>>> import numpy as np
>>> np.set_printoptions(suppress=True, linewidth=140)
>>> m1 = np.load("w.npy")
>>> m1.round(2)
array([[-0.46, -0.63, -0.63],
       [-0.63,  0.73, -0.27],
       [-0.63, -0.27,  0.73]])
>>> [round(float(np.linalg.det(m1[:i, :i])), 2) + 0 for i in range(1, 4)]
[-0.46, -0.73, -1.0]
>>> try:
...     np.linalg.cholesky(m1)
... except np.linalg.LinAlgError as e:
...     print(e)
... 
Matrix is not positive definite
>>> np.round(np.poly(m1), 2)
array([ 1., -1., -1.,  1.])
>>> round(float(np.linalg.det(m1.T)), 2)
-1.0
>>> round(np.linalg.eigvals(m1).sum().real, 2)
np.float64(1.0)
>>> np.round(np.linalg.det(2 * m1), 2), round(float(np.linalg.det(m1)), 2)
(np.float64(-8.0), -1.0)
>>> round(np.linalg.det(m1[::-1]), 2)
np.float64(1.0)
>>> A2 = m1 / np.linalg.norm(m1, axis=1, keepdims=True)
>>> cov = A2 @ A2.T
>>> np.degrees(np.arccos(np.clip(cov[2, 1], -1, 1)))
np.float64(90.0)
>>> cov[2].round(2) + 0
array([0., 0., 1.])
>>> (cov - 2 * np.eye(3)).round(6).argmax(axis=1)
array([1, 0, 0])
>>> np.round(np.linalg.norm(A2, axis=1), 2)
array([1., 1., 1.])
>>> A = np.load("out2.npy")
>>> A
array([[-3, -5,  5,  3,  0, -4, -3,  4, -5],
       [-5, -7,  3,  1, -2, -6, -5,  2, -7],
       [ 0, -2,  8,  6,  3, -1,  0,  7, -2],
       [-3, -5,  5,  3,  0, -4, -3,  4, -5],
       [ 0, -2,  8,  6,  3, -1,  0,  7, -2],
       [-3, -5,  5,  3,  0, -4, -3,  4, -5],
       [-2, -4,  6,  4,  1, -3, -2,  5, -4],
       [ 0, -2,  8,  6,  3, -1,  0,  7, -2],
       [-2, -4,  6,  4,  1, -3, -2,  5, -4]])
>>> round(np.linalg.norm(A, 2) / np.linalg.norm(A), 2)
np.float64(0.92)
>>> np.argsort(-np.linalg.norm(A, axis=0).round(6), kind="stable")[:3]
array([2, 7, 1])
>>> np.linalg.matrix_rank(A, rtol=0.1)
np.int64(2)
